>>> import numpy as np
>>> from numpy import linalg as LA
>>> np.set_printoptions(precision=2, suppress=True, linewidth=140, sign=" ")
>>> rng = np.random.default_rng(387865)
>>> data = np.eye(5, dtype=int)[rng.permutation(5)]
>>> print(data)
[[ 0  1  0  0  0]
 [ 0  0  1  0  0]
 [ 0  0  0  1  0]
 [ 0  0  0  0  1]
 [ 1  0  0  0  0]]
>>> # rows sum to 1
>>> print(LA.matrix_power(data, 2))
[[ 0  0  1  0  0]
 [ 0  0  0  1  0]
 [ 0  0  0  0  1]
 [ 1  0  0  0  0]
 [ 0  1  0  0  0]]
>>> p = np.eye(5)[3]
>>> for _ in range(3):
...     p = p @ data
...     print(p.round(2))
... 
[ 0.  0.  0.  0.  1.]
[ 1.  0.  0.  0.  0.]
[ 0.  1.  0.  0.  0.]
>>> print(data @ (-1.0) ** np.arange(5))
[-1.  1. -1.  1.  1.]
>>> print(np.fft.fft(data[0]))
[ 1.  +0.j    0.31-0.95j -0.81-0.59j -0.81+0.59j  0.31+0.95j]
>>> f = np.array([4, 5, 0, 0, 4])
>>> A2 = data + np.outer(f, np.eye(5)[1])
>>> print(LA.matrix_rank(LA.inv(A2) - LA.inv(data), tol=1e-8))
1
>>> print(A2)
[[ 0.  5.  0.  0.  0.]
 [ 0.  5.  1.  0.  0.]
 [ 0.  0.  0.  1.  0.]
 [ 0.  0.  0.  0.  1.]
 [ 1.  4.  0.  0.  0.]]
>>> O, vecs = LA.qr(data[:, :3])[0], LA.qr(data[:, 3:])[0]
>>> sig = LA.svd(O.T @ vecs, compute_uv=False)
>>> print(round(LA.norm(O @ O.T - vecs @ vecs.T, 2), 2))
1.0
>>> W2 = 10 * np.array([[-1.4, 0.1, -0.3, 1.2, -0.2], [1.3, 0.1, -1.4, 1.3, -2.1]])
>>> idx = rng.integers(0, 2, 18)
>>> J = W2[idx] + rng.normal(size=(18, 5))
>>> print(J)
[[-14.29  -0.14  -4.26  10.46  -2.66]
 [ 14.15   1.37 -13.53  14.02 -21.27]
 [-12.98   1.92  -3.12  12.89  -4.11]
 [ 13.09   1.84 -13.72  14.37 -22.6 ]
 [-14.16   0.92  -2.92  10.68  -1.58]
 [-14.79  -0.89  -2.56  12.57  -3.18]
 [ 13.98   2.18 -12.77  14.19 -19.62]
 [-13.2    0.2   -3.6   11.08  -1.55]
 [ 14.     2.07 -13.51  13.83 -22.69]
 [-15.3    0.87  -2.19  10.03  -3.07]
 [ 14.2    1.3  -13.92  12.51 -21.16]
 [-14.52   2.53  -3.41  10.44  -2.02]
 [ 13.61  -0.01 -14.45  14.16 -22.49]
 [ 13.79   0.83 -13.34  13.91 -19.49]
 [-14.07   0.37  -2.28  12.24  -1.44]
 [ 11.7   -0.61 -15.13  13.99 -19.42]
 [ 12.02   1.28 -13.75  12.57 -21.02]
 [ 13.74   1.33 -13.14  13.7  -21.43]]
>>> U, sig, VT = LA.svd(J)
>>> print(np.argmax(sig[:-1] / (sig[1:] + 1e-6)) + 1)
2
>>> A2 = U[:, :2] @ np.diag(sig[:2]) @ VT[:2]
>>> print(np.round(LA.norm(J - A2) / LA.norm(J), 2))
0.06
>>> Ac = (J - J.mean(axis=0)) / J.std(axis=0)
>>> print(np.argwhere(np.abs(Ac) > 2))
[]
>>> print(Ac.std(axis=0))
[ 1.  1.  1.  1.  1.]
>>> b = LA.lstsq(np.delete(Ac, 3, axis=1), Ac[:, 3])[0]
>>> print(np.round(1 - np.var(Ac[:, 3] - np.delete(Ac, 3, axis=1) @ b), 2))
0.74
>>> print(b)
[ 1.77 -0.21  1.65 -0.75]
>>> A2 = np.c_[J[:, :1] @ np.array([[1]]), np.array([6, -8, -7, -8, 8, -5, 8, 9, 0, 4, 7, -1, 6, -4, -2, 9, 5, 4])]
>>> print(A2)
[[-14.29   6.  ]
 [ 14.15  -8.  ]
 [-12.98  -7.  ]
 [ 13.09  -8.  ]
 [-14.16   8.  ]
 [-14.79  -5.  ]
 [ 13.98   8.  ]
 [-13.2    9.  ]
 [ 14.     0.  ]
 [-15.3    4.  ]
 [ 14.2    7.  ]
 [-14.52  -1.  ]
 [ 13.61   6.  ]
 [ 13.79  -4.  ]
 [-14.07  -2.  ]
 [ 11.7    9.  ]
 [ 12.02   5.  ]
 [ 13.74   4.  ]]
>>> print(np.round(LA.lstsq(J, A2[:, 0])[0], 2) + 0)
[ 1.  0.  0.  0.  0.]
>>> print(np.round(LA.norm(A2 - J @ LA.lstsq(J, A2)[0], axis=0), 2) + 0)
[  0.    20.15]
>>> vec = np.array([7, 4])
>>> target = A2 @ vec
>>> print(LA.solve(A2.T @ A2, A2.T @ target))
[ 7.  4.]
>>> print(np.round(LA.pinv(A2) @ A2, 2) + 0)
[[ 1.  0.]
 [ 0.  1.]]
>>> target = target + 0.1 * rng.normal(size=18)
>>> print(target)
[ -76.04   67.   -118.88   59.75  -67.15 -123.5   130.03  -56.34   97.98  -91.03  127.39 -105.68  119.23   80.63 -106.61  117.95  103.98
  112.38]
>>> b, *_ = LA.lstsq(A2, target)
>>> print(b)
[ 7.  4.]
>>> print(np.round(A2.T @ (target - A2 @ b), 2) + 0)
[ 0.  0.]
>>> W0 = np.loadtxt("sample9.csv", delimiter=",")
>>> print(W0.round(2) + 0)
[[ 4.22  0.69 -1.5   1.39  0.13 -1.92  1.24]
 [ 0.69  4.27 -0.42  1.59 -1.98  1.94  0.62]
 [-1.5  -0.42  5.91  0.54  0.79 -1.98  0.94]
 [ 1.39  1.59  0.54  3.78 -1.87  0.    0.73]
 [ 0.13 -1.98  0.79 -1.87  2.71 -0.42  1.98]
 [-1.92  1.94 -1.98  0.   -0.42  5.29  1.76]
 [ 1.24  0.62  0.94  0.73  1.98  1.76  4.82]]
>>> U, sig, VT = LA.svd(W0)
>>> print(np.argmax(sig[:-1] / (sig[1:] + 1e-6)) + 1)
5
>>> A2 = U[:, :5] @ np.diag(sig[:5]) @ VT[:5]
>>> print(round(LA.norm(W0 - A2) / LA.norm(W0), 2))
0.0
>>> print(round(float(np.abs(W0 - A2).max()), 2))
0.0
>>> print(LA.matrix_rank(A2))
5
>>> print(LA.matrix_rank(W0, rtol=0.05))
5
>>> print(LA.matrix_rank(W0, rtol=0.1))
5
>>> print(LA.cond(W0) > 100)
True
>>> feats = np.loadtxt("dump.csv", delimiter=",")
>>> print(feats)
[[ 0.53 -0.47 -0.92  0.3  -0.4 ]
 [ 1.21 -2.79 -2.45  1.54 -1.6 ]
 [ 1.82 -2.51 -3.05  1.24 -1.44]
 [-0.05  0.07 -0.05 -0.11  0.17]
 [ 0.69 -1.36 -1.5   1.15 -0.45]
 [-0.63  1.37  1.26 -0.73  0.9 ]
 [ 0.3  -1.41 -1.72  0.84 -0.76]
 [ 0.08  0.14  0.06 -0.36  0.18]
 [-1.25  2.54  1.84 -1.5   0.91]
 [-0.3   0.37  0.28 -0.45  0.52]
 [-1.49  2.48  1.6  -1.84  1.43]
 [-0.03 -0.5  -0.17  0.46  0.37]
 [ 1.2  -2.18 -2.32  0.57 -1.44]]
>>> O, vecs = LA.qr(feats[:, :3])[0], LA.qr(feats[:, 3:])[0]
>>> sig = LA.svd(O.T @ vecs, compute_uv=False)
>>> print(np.degrees(np.arccos(sig.clip(0, 1))))
[  9.49  58.77]
>>> print(round(float(LA.norm(O @ O.T - vecs @ vecs.T, 2)), 2))
1.0
>>> U, sig, VT = LA.svd(feats, full_matrices=False)
>>> print(U.shape, sig.shape, VT.shape)
(13, 5) (5,) (5, 5)
>>> print(np.allclose(U * sig @ VT, feats))
True
>>> print((sig > 1e-8).sum())
5
>>> print(np.round(VT @ VT.T, 2) + 0)
[[ 1.  0.  0.  0.  0.]
 [ 0.  1.  0.  0.  0.]
 [ 0.  0.  1.  0.  0.]
 [ 0.  0.  0.  1.  0.]
 [ 0.  0.  0.  0.  1.]]
>>> print(sig / sig[0])
[ 1.    0.14  0.09  0.07  0.06]
>>> print(round(float(np.sqrt((sig ** 2).sum())), 2), round(LA.norm(feats), 2))
10.41 10.41
>>> C2 = np.cov(feats, rowvar=False)
>>> print(np.argsort(-feats.std(axis=0).round(6), kind="stable"))
[ 1  2  3  4  0]
>>> print(C2)
[[ 0.92 -1.61 -1.48  0.92 -0.9 ]
 [-1.61  3.03  2.72 -1.75  1.64]
 [-1.48  2.72  2.54 -1.55  1.53]
 [ 0.92 -1.75 -1.55  1.08 -0.92]
 [-0.9   1.64  1.53 -0.92  0.97]]
>>> print(np.argwhere(np.triu(np.abs(np.corrcoef(feats.T)) > 0.8, 1)))
[[ 0  1]
 [ 0  2]
 [ 0  3]
 [ 0  4]
 [ 1  2]
 [ 1  3]
 [ 1  4]
 [ 2  3]
 [ 2  4]
 [ 3  4]]
>>> print(np.median(feats, axis=0))
[ 0.08 -0.47 -0.17  0.3   0.17]
>>> print(np.corrcoef(feats.T))
[[ 1.   -0.96 -0.97  0.92 -0.95]
 [-0.96  1.    0.98 -0.97  0.96]
 [-0.97  0.98  1.   -0.93  0.97]
 [ 0.92 -0.97 -0.93  1.   -0.9 ]
 [-0.95  0.96  0.97 -0.9   1.  ]]
>>> print(C2.shape)
(5, 5)
>>> print(round(float(np.corrcoef(feats[:, 3], feats[:, 2])[0, 1]), 2))
-0.93
>>> print(np.abs(LA.svd(C2)[2][-1]))
[ 0.04  0.72  0.23  0.58  0.29]
>>> print(round(np.log10(LA.cond(C2))))
2
>>> print(LA.cond(C2) > 100)
True
>>> Ac = feats - feats.mean(axis=0)
>>> vecs = LA.svd(Ac)[2][:1]
>>> A2 = Ac - Ac @ vecs.T @ vecs
>>> print(np.cov(Ac @ vecs.T, rowvar=False))
8.29941392066065
>>> print(round(float(LA.norm(A2) / LA.norm(Ac)), 2))
0.17
>>> print((Ac @ vecs.T).std(axis=0))
[ 2.77]
>>> M = np.loadtxt("mat.csv", delimiter=",")
>>> print(M)
[[ 27. -18.  11.   7.]
 [  0.  -2.   0.   0.]
 [-47.  30. -19. -13.]
 [-31.  18. -13.  -7.]]
>>> idx = rng.permutation(4)
>>> print(idx)
[ 3  2  1  0]
>>> A2 = M[idx][:, idx]
>>> print(np.round(LA.det(A2), 2), round(float(LA.det(M[idx])), 2))
8.0 8.0
>>> print(np.argsort(-LA.norm(M, axis=0).round(6), kind="stable")[:3])
[ 0  1  2]
>>> print(LA.cond(M) > 100)
True
>>> E = np.load("arr.npy")
>>> print(E)
[[ 3. -3.  3. -3.  2.]
 [ 0. -1. -1. -1.  1.]
 [ 0.  2.  2.  0.  2.]
 [ 0.  2.  1.  2.  0.]
 [ 0.  0.  1.  2.  1.]]
>>> C2 = E.T @ E
>>> print(np.allclose(C2, C2.T))
True
>>> print(np.trace(C2), (E ** 2).sum())
71.0 71.0
>>> print(LA.matrix_rank(C2))
5
>>> print(np.diag(C2))
[  9.  18.  16.  18.  10.]
>>> print((E @ E.T).shape)
(5, 5)
>>> print(LA.eigvalsh(C2)[::-1])
[ 43.65  20.33   4.2    2.65   0.18]
>>> print(C2)
[[ 9. -9.  9. -9.  6.]
 [-9. 18. -2. 14. -3.]
 [ 9. -2. 16. -4. 10.]
 [-9. 14. -4. 18. -5.]
 [ 6. -3. 10. -5. 10.]]
>>> print(round(float(LA.eigvals(E).sum().real), 2))
7.0
>>> print(round(LA.det(E[::-1]), 2))
42.0
>>> print(LA.eigvals(E))
[ 3.  +0.j   -0.27+1.86j -0.27-1.86j  3.38+0.j    1.16+0.j  ]
>>> print(round(float(LA.det(E.T)), 2))
42.0
